$ python -q
>>> import numpy as np
>>> from numpy import linalg as LA
>>> np.set_printoptions(precision=3, suppress=True, linewidth=100)
>>> mat = np.loadtxt("out9.csv", delimiter=",")
>>> mat
array([[ 1.,  0.,  0.,  0.,  0.],
       [ 2., -3.,  0.,  0.,  0.],
       [-1., -1.,  2.,  0.,  0.],
       [-2.,  0.,  0.,  3.,  0.],
       [ 2., -3.,  1., -2.,  1.]])
>>> # triangular: eigenvalues sit on the diagonal
>>> Y = mat[0, 0] * mat[1:] - np.outer(mat[1:, 0], mat[0])
>>> Y
array([[ 0., -3.,  0.,  0.,  0.],
       [ 0., -1.,  2.,  0.,  0.],
       [ 0.,  0.,  0.,  3.,  0.],
       [ 0., -3.,  1., -2.,  1.]])
>>> mat[:, 0] / mat[0, 0]
array([ 1.,  2., -1., -2.,  2.])
>>> LA.matrix_rank(Y), LA.matrix_rank(mat)
(np.int64(4), np.int64(5))
>>> w1 = np.array([[-3, -1, -3], [-2, -1, 0], [-1, 0, 3], [-1, -2, -2], [-1, -1, 1]])
>>> b = np.array([-3, -3, 1])
>>> hid = np.maximum(mat @ w1 + b, 0)
>>> LA.matrix_rank(hid)
np.int64(2)
>>> hid
array([[ 0.,  0.,  0.],
       [ 0.,  0.,  0.],
       [ 0.,  0., 10.],
       [ 0.,  0.,  1.],
       [ 0.,  1.,  3.]])
>>> cent = np.array([[-3, -9], [-4, -2], [-2, -9]])
>>> w1 @ cent
array([[ 19,  56],
       [ 10,  20],
       [ -3, -18],
       [ 15,  31],
       [  5,   2]])
>>> (hid @ cent).round(6).argmax(axis=1)
array([0, 0, 0, 0, 0])
>>> Y = LA.invert(mat)
Traceback (most recent call last):
  File "<python-input-18>", line 1, in <module>
    Y = LA.invert(mat)
        ^^^^^^^^^
AttributeError: module 'numpy.linalg' has no attribute 'invert'
>>> Y = LA.inv(mat)
>>> np.round(LA.det(mat) * LA.det(Y), 3)
np.float64(1.0)
>>> np.round(LA.inv(Y), 3) + 0
array([[ 1.,  0.,  0.,  0.,  0.],
       [ 2., -3.,  0.,  0.,  0.],
       [-1., -1.,  2.,  0.,  0.],
       [-2.,  0.,  0.,  3.,  0.],
       [ 2., -3.,  1., -2.,  1.]])
>>> Y.round(3) + 0
array([[ 1.   ,  0.   ,  0.   ,  0.   ,  0.   ],
       [ 0.667, -0.333,  0.   ,  0.   ,  0.   ],
       [ 0.833, -0.167,  0.5  ,  0.   ,  0.   ],
       [ 0.667,  0.   ,  0.   ,  0.333,  0.   ],
       [ 0.5  , -0.833, -0.5  ,  0.667,  1.   ]])
>>> round(float(LA.cond(mat)), 3)
11.275
>>> np.allclose(Y, mat.T)
False
>>> np.round(mat @ Y, 3) + 0
array([[1., 0., 0., 0., 0.],
       [0., 1., 0., 0., 0.],
       [0., 0., 1., 0., 0.],
       [0., 0., 0., 1., 0.],
       [0., 0., 0., 0., 1.]])
>>> Y = np.array([[4, 5], [1, -2], [4, -4]])
>>> feats = np.kron(np.eye(3, dtype=int), Y)
>>> feats
array([[ 4,  5,  0,  0,  0,  0],
       [ 1, -2,  0,  0,  0,  0],
       [ 4, -4,  0,  0,  0,  0],
       [ 0,  0,  4,  5,  0,  0],
       [ 0,  0,  1, -2,  0,  0],
       [ 0,  0,  4, -4,  0,  0],
       [ 0,  0,  0,  0,  4,  5],
       [ 0,  0,  0,  0,  1, -2],
       [ 0,  0,  0,  0,  4, -4]])
>>> P = feats @ LA.solve(feats.T @ feats, feats.T)
>>> LA.matrix_rank(np.eye(9) - P)
np.int64(3)
>>> P @ feats[:, 1]
array([ 5., -2., -4.,  0.,  0.,  0.,  0.,  0.,  0.])
>>> np.diag(P)
array([0.989, 0.125, 0.886, 0.989, 0.125, 0.886, 0.989, 0.125, 0.886])
>>> np.round(np.trace(P), 3)
np.float64(6.0)
